$ python3 -q
>>> import numpy as np
>>> import numpy.linalg as la
>>> np.set_printoptions(precision=3, suppress=True, linewidth=200)
>>> feats = np.load("mat.npy")
>>> print(feats)
[[ 0.379 -0.769 -0.071 -0.632  1.086 -0.526  0.298  1.146]
 [ 1.327 -0.396 -0.484 -0.038  0.031 -0.495 -1.02  -0.748]
 [-0.664 -0.155  0.916  0.536  1.089  0.072 -1.075 -0.252]
 [ 0.095  0.338 -0.931  0.746  1.153  0.228  0.807 -0.649]
 [-0.095  0.457  0.742 -0.462  0.144 -1.39   0.638 -0.811]
 [ 0.474  1.334  0.161 -1.051  0.516  0.698 -0.323  0.085]
 [ 1.043 -0.437  1.201  0.364  0.003  0.759  0.726 -0.206]
 [-0.569 -0.966 -0.188 -1.142  0.13   0.653  0.162 -0.967]]
>>> rng = np.random.default_rng(262056)
>>> z = rng.permutation(8)
>>> print(z)
[1 0 2 5 4 6 7 3]
>>> M2 = feats[z][:, z]
>>> print(round(float(np.trace(M2)), 3))
2.247
>>> print(np.round(la.det(M2), 3), round(la.det(feats[z]), 3))
-256.0 -256.0
>>> print(np.allclose(M2, feats))
False
>>> print(np.diag(M2))
[-0.396  0.379  0.916  0.698  0.144  0.726 -0.967  0.746]
>>> data = np.loadtxt("x.csv", delimiter=",")
>>> print(data)
[[  7.   4.  -4.   2.  -1.   3.  -2.  -2.  -3.   9.  -7.]
 [  9.   1.  -3.   2.  -2.  -6.   3.  -6.  -4.  15. -15.]
 [  6.   5.  12.  10.   7.  -1.   8.  -8.  -2.  21. -15.]
 [  7.   7.  -4.   5.   0.   0.  -2.   0.  -2.   9.  -7.]
 [  2.   9.   4.   9.   5.   1.   0.   2.   1.   6.  -2.]
 [  8.   7.   7.  11.   5.  -7.   7.  -6.  -2.  21. -17.]
 [  2.   7.  10.  11.   7.  -5.   6.  -2.   1.  12.  -8.]
 [  1.   9.  11.  15.   8. -16.   9.   0.   3.  12. -10.]
 [  9.   0.  -9.  -3.  -5.   3.  -3.  -4.  -5.   9.  -9.]
 [  9.   4.  -3.   5.  -1.  -9.   3.  -4.  -3.  15. -15.]]
>>> rk = la.matrix_rank(data)
>>> print(rk)
4
>>> N = la.svd(data)[2][rk:].T
>>> print(np.allclose(data @ N, 0))
True
>>> O, r_ = la.qr(feats)
>>> print(np.allclose(r_.T @ r_, feats.T @ feats))
True
>>> print(O.shape, r_.shape)
(8, 8) (8, 8)
>>> print(r_.round(3) + 0)
[[-2.  0.  0.  0.  0.  0.  0.  0.]
 [ 0. -2.  0.  0.  0.  0.  0.  0.]
 [ 0.  0. -2.  0.  0.  0.  0.  0.]
 [ 0.  0.  0. -2.  0.  0.  0.  0.]
 [ 0.  0.  0.  0. -2.  0.  0.  0.]
 [ 0.  0.  0.  0.  0. -2.  0.  0.]
 [ 0.  0.  0.  0.  0.  0. -2.  0.]
 [ 0.  0.  0.  0.  0.  0.  0. -2.]]
>>> print(np.abs(np.diag(r_)))
[2. 2. 2. 2. 2. 2. 2. 2.]
>>> print(O @ r_)
[[ 0.379 -0.769 -0.071 -0.632  1.086 -0.526  0.298  1.146]
 [ 1.327 -0.396 -0.484 -0.038  0.031 -0.495 -1.02  -0.748]
 [-0.664 -0.155  0.916  0.536  1.089  0.072 -1.075 -0.252]
 [ 0.095  0.338 -0.931  0.746  1.153  0.228  0.807 -0.649]
 [-0.095  0.457  0.742 -0.462  0.144 -1.39   0.638 -0.811]
 [ 0.474  1.334  0.161 -1.051  0.516  0.698 -0.323  0.085]
 [ 1.043 -0.437  1.201  0.364  0.003  0.759  0.726 -0.206]
 [-0.569 -0.966 -0.188 -1.142  0.13   0.653  0.162 -0.967]]
>>> U, sv, vt = la.svd(data)
>>> print(sv.round(3) + 0)
[70.784 33.246 15.238 13.861  0.     0.     0.     0.     0.     0.   ]
>>> print(np.argmax(sv[:-1] / (sv[1:] + 1e-6)) + 1)
4
>>> M2 = U[:, :4] @ np.diag(sv[:4]) @ vt[:4]
>>> print(la.matrix_rank(M2))
4
>>> print(M2.round(3) + 0)
[[  7.   4.  -4.   2.  -1.   3.  -2.  -2.  -3.   9.  -7.]
 [  9.   1.  -3.   2.  -2.  -6.   3.  -6.  -4.  15. -15.]
 [  6.   5.  12.  10.   7.  -1.   8.  -8.  -2.  21. -15.]
 [  7.   7.  -4.   5.   0.   0.  -2.   0.  -2.   9.  -7.]
 [  2.   9.   4.   9.   5.   1.   0.   2.   1.   6.  -2.]
 [  8.   7.   7.  11.   5.  -7.   7.  -6.  -2.  21. -17.]
 [  2.   7.  10.  11.   7.  -5.   6.  -2.   1.  12.  -8.]
 [  1.   9.  11.  15.   8. -16.   9.   0.   3.  12. -10.]
 [  9.   0.  -9.  -3.  -5.   3.  -3.  -4.  -5.   9.  -9.]
 [  9.   4.  -3.   5.  -1.  -9.   3.  -4.  -3.  15. -15.]]
>>> print(la.matrix_rank(data, rtol=0.05))
4
>>> print(np.round(la.norm(data - M2, 2), 3), round(sv[4], 3))
0.0 0.0
>>> K = np.loadtxt("m.csv", delimiter=",")
>>> print(K)
[[119.   4.   5.   2.  -5.   4.  -3.   4.  -1.  -1.  -3.  -3.]
 [  4. 185.  -3.   5.   1.  -1.   4.   1.   5.   0.  -2.  -5.]
 [ -1.   5. 102.   1.   1.  -4.   4.  -2.   2.  -1.   5.  -4.]
 [ -4.  -2.   5.   5.   4.   5.   2.   3.   4.   0.   5.   2.]
 [  2.   5.  -1.   3.  35.   5.   3.  -4.  -5.  -4.   3.   2.]
 [ -5.   5.   2.   0.  -2.  -3.  -4.  -3.   3.  -1.   2.   3.]
 [ -5.   1.  -3.   4.   5.   3.  62.  -5.   2.   4.   0.   1.]
 [ -2.   4.  -2.  -1.   2.  -2.   4.  20.  -4.   4.   1.   2.]
 [  0.   3.  -1.   3.   3.   5.  -3.  -5.  22.   1.  -4.  -1.]
 [  0.  -1.   0.   5.   2.   2.  -3.  -4.   1.  -2.  -2.   4.]
 [  1.   2.   5.  -5.   5.   5.  -2.  -3.  -4.  -3.  37.   1.]
 [ -3.   5.  -2.  -1.   0.   2.   0.   5.   2.  -2.   1. 159.]]
>>> U, sv, vt = la.svd(K)
>>> print(np.argmax(sv[:-1] / (sv[1:] + 1e-6)) + 1)
11
>>> print(sv)
[185.821 159.72  119.524 102.592  63.208  42.072  33.015  26.636  18.278   7.195   3.096   0.006]
>>> M2 = U[:, :11] @ np.diag(sv[:11]) @ vt[:11]
>>> print(round(la.norm(K - M2) / la.norm(K), 3))
0.0
>>> print(M2.round(3) + 0)
[[119.      4.      5.      2.     -5.      4.     -3.      4.     -1.     -1.     -3.     -3.   ]
 [  4.    185.     -3.      5.      1.     -1.      4.      1.      5.      0.     -2.     -5.   ]
 [ -1.      5.    102.      1.      1.     -4.      4.     -2.      2.     -1.      5.     -4.   ]
 [ -4.     -2.      5.      4.999   4.      5.      2.      3.001   4.     -0.003   5.      2.   ]
 [  2.      5.     -1.      3.     35.      5.      3.     -4.     -5.     -4.      3.      2.   ]
 [ -5.      5.      2.      0.     -2.     -3.     -4.     -3.      3.     -1.002   2.      3.   ]
 [ -5.      1.     -3.      4.      5.      3.     62.     -5.      2.      4.      0.      1.   ]
 [ -2.      4.     -2.     -1.      2.     -2.      4.     20.     -4.      4.001   1.      2.   ]
 [  0.      3.     -1.      3.      3.      5.     -3.     -5.     22.      1.001  -4.     -1.   ]
 [  0.     -1.      0.      5.001   2.      2.     -3.     -4.001   1.     -1.996  -2.      4.   ]
 [  1.      2.      5.     -5.      5.      5.     -2.     -3.     -4.     -2.999  37.      1.   ]
 [ -3.      5.     -2.     -1.      0.      2.      0.      5.      2.     -2.      1.    159.   ]]
>>> print(la.matrix_rank(M2))
11
>>> print(round(la.norm(K - M2, 2), 3), round(float(sv[11]), 3))
0.006 0.006
>>> F = np.load("sample9.npy")
>>> print(F)
[[ -8   4   9  -8  -2   0   3  -4   4   0]
 [  4   6  -2  -6   3   8  -3  -8  -5   5]
 [ -2  -9  -1   5   5   6  -9  -5   8  -4]
 [  1  -4   2   9   7   5  -2  -3   5   4]
 [ -4   8   8   7   4  -3   5   0   9  -1]
 [ -7  -9  -5   4   0  -8   0   6   9   6]
 [  4  -8   4   6   4  -7   4  -6   3  -5]
 [ -2   3   1  -1   8   4  -4  -5   1   0]
 [  6  -1   2   9  -2  -9   8   8   0   3]
 [ -1  -9   4  -8  -9  -9   0  -7   0   1]
 [-12  -2  11  -2  -5  -8   6   4   9  -5]]
>>> x = np.array([2, 1, -2, -2, 2, 2, 1, 1, 2, -1])
>>> y = F @ x
>>> print(y)
[-11  26   7   1  -4 -19 -17  16 -20 -47 -37]
>>> print(la.lstsq(F, y)[0])
[ 2.  1. -2. -2.  2.  2.  1.  1.  2. -1.]
>>> print(np.round(la.pinv(F) @ F, 3) + 0)
[[1. 0. 0. 0. 0. 0. 0. 0. 0. 0.]
 [0. 1. 0. 0. 0. 0. 0. 0. 0. 0.]
 [0. 0. 1. 0. 0. 0. 0. 0. 0. 0.]
 [0. 0. 0. 1. 0. 0. 0. 0. 0. 0.]
 [0. 0. 0. 0. 1. 0. 0. 0. 0. 0.]
 [0. 0. 0. 0. 0. 1. 0. 0. 0. 0.]
 [0. 0. 0. 0. 0. 0. 1. 0. 0. 0.]
 [0. 0. 0. 0. 0. 0. 0. 1. 0. 0.]
 [0. 0. 0. 0. 0. 0. 0. 0. 1. 0.]
 [0. 0. 0. 0. 0. 0. 0. 0. 0. 1.]]
>>> print(la.solve(F.T @ F, F.T @ y))
[ 2.  1. -2. -2.  2.  2.  1.  1.  2. -1.]
>>> y = y + 0.3 * rng.normal(size=11)
>>> print(y)
[-11.216  25.378   7.008   0.949  -3.731 -19.25  -17.603  16.072 -19.308 -47.39  -36.781]
>>> coef, *_ = la.lstsq(F, y)
>>> print([round(float(la.norm(la.solve(F.T @ F + lam * np.eye(10), F.T @ y))), 2) for lam in (0, 1, 10, 100)])
[5.27, 4.24, 2.97, 2.27]
>>> print(coef)
[ 2.074  1.031 -1.869 -2.014  2.022  1.949  0.829  1.134  1.999 -0.992]
>>> M2 = np.array([[1, -3],
...     [-3, -3],
...     [1, 0],
...     [1, -3],
...     [-2, 0],
...     [1, -1],
...     [-3, 1],
...     [3, 0],
...     [2, 3],
...     [-2, -2]])
>>> print(F @ M2)
[[-28  51]
 [-55 -48]
 [ 61  35]
 [ 14 -18]
 [-19   4]
 [ 35  59]
 [  9  24]
 [-24  -5]
 [  9 -31]
 [  8  61]
 [ 27  99]]
>>> print(np.einsum("ij,ij->i", F, F))
[270 288 358 230 325 388 283 137 344 374 520]
>>> print(M2.T @ F.T)
[[-28 -55  61  14 -19  35   9 -24   9   8  27]
 [ 51 -48  35 -18   4  59  24  -5 -31  61  99]]
>>> z = rng.permutation(10)
>>> M2 = F[:, z] * rng.choice([-1, 1], 10)
>>> print(M2)
[[ -3   0   4   2  -4   8   0  -8  -4  -9]
 [  3  -8   6  -3  -8   6   5   4   5   2]
 [  9  -6  -9  -5  -5  -5  -4  -2  -8   1]
 [  2  -5  -4  -7  -3  -9   4   1  -5  -2]
 [ -5   3   8  -4   0  -7  -1  -4  -9  -8]
 [  0   8  -9   0   6  -4   6  -7  -9   5]
 [ -4   7  -8  -4  -6  -6  -5   4  -3  -4]
 [  4  -4   3  -8  -5   1   0  -2  -1  -1]
 [ -8   9  -1   2   8  -9   3   6   0  -2]
 [  0   9  -9   9  -7   8   1  -1   0  -4]
 [ -6   8  -2   5   4   2  -5 -12  -9 -11]]
>>> U, _, vt = la.svd(F.T @ M2)
>>> print(np.round(U @ vt, 3) + 0)
[[ 0.  0.  0.  0.  0.  0.  0.  1.  0.  0.]
 [ 0.  0.  1.  0.  0.  0.  0.  0.  0.  0.]
 [ 0.  0.  0.  0.  0.  0.  0.  0.  0. -1.]
 [ 0.  0.  0.  0.  0. -1.  0.  0.  0.  0.]
 [ 0.  0.  0. -1.  0.  0.  0.  0.  0.  0.]
 [ 0. -1.  0.  0.  0.  0.  0.  0.  0.  0.]
 [-1.  0.  0.  0.  0.  0.  0.  0.  0.  0.]
 [ 0.  0.  0.  0.  1.  0.  0.  0.  0.  0.]
 [ 0.  0.  0.  0.  0.  0.  0.  0. -1.  0.]
 [ 0.  0.  0.  0.  0.  0.  1.  0.  0.  0.]]
>>> print(np.round(la.lstsq(F, M2)[0], 3) + 0)
[[ 0.  0.  0.  0.  0.  0.  0.  1.  0.  0.]
 [ 0.  0.  1.  0.  0.  0.  0.  0.  0.  0.]
 [ 0.  0.  0.  0.  0.  0.  0.  0.  0. -1.]
 [ 0.  0.  0.  0.  0. -1.  0.  0.  0.  0.]
 [ 0.  0.  0. -1.  0.  0.  0.  0.  0.  0.]
 [ 0. -1.  0.  0.  0.  0.  0.  0.  0.  0.]
 [-1.  0.  0.  0.  0.  0.  0.  0.  0.  0.]
 [ 0.  0.  0.  0.  1.  0.  0.  0.  0.  0.]
 [ 0.  0.  0.  0.  0.  0.  0.  0. -1.  0.]
 [ 0.  0.  0.  0.  0.  0.  1.  0.  0.  0.]]
>>> print(z)
[6 5 1 4 7 3 9 0 8 2]
>>> P = F @ la.solve(F.T @ F, F.T)
>>> print(P.round(3) + 0)
[[ 0.667  0.333  0.     0.     0.     0.     0.     0.     0.     0.     0.333]
 [ 0.333  0.667  0.     0.     0.     0.     0.     0.     0.     0.    -0.333]
 [ 0.     0.     1.     0.     0.     0.     0.     0.     0.     0.     0.   ]
 [ 0.     0.     0.     1.     0.     0.     0.     0.     0.     0.     0.   ]
 [ 0.     0.     0.     0.     1.     0.     0.     0.     0.     0.     0.   ]
 [ 0.     0.     0.     0.     0.     1.     0.     0.     0.     0.     0.   ]
 [ 0.     0.     0.     0.     0.     0.     1.     0.     0.     0.     0.   ]
 [ 0.     0.     0.     0.     0.     0.     0.     1.     0.     0.     0.   ]
 [ 0.     0.     0.     0.     0.     0.     0.     0.     1.     0.     0.   ]
 [ 0.     0.     0.     0.     0.     0.     0.     0.     0.     1.     0.   ]
 [ 0.333 -0.333  0.     0.     0.     0.     0.     0.     0.     0.     0.667]]
>>> print(round(np.trace(P), 3))
10.0
>>> print(np.round(la.eigvalsh(P), 3) + 0)
[0. 1. 1. 1. 1. 1. 1. 1. 1. 1. 1.]
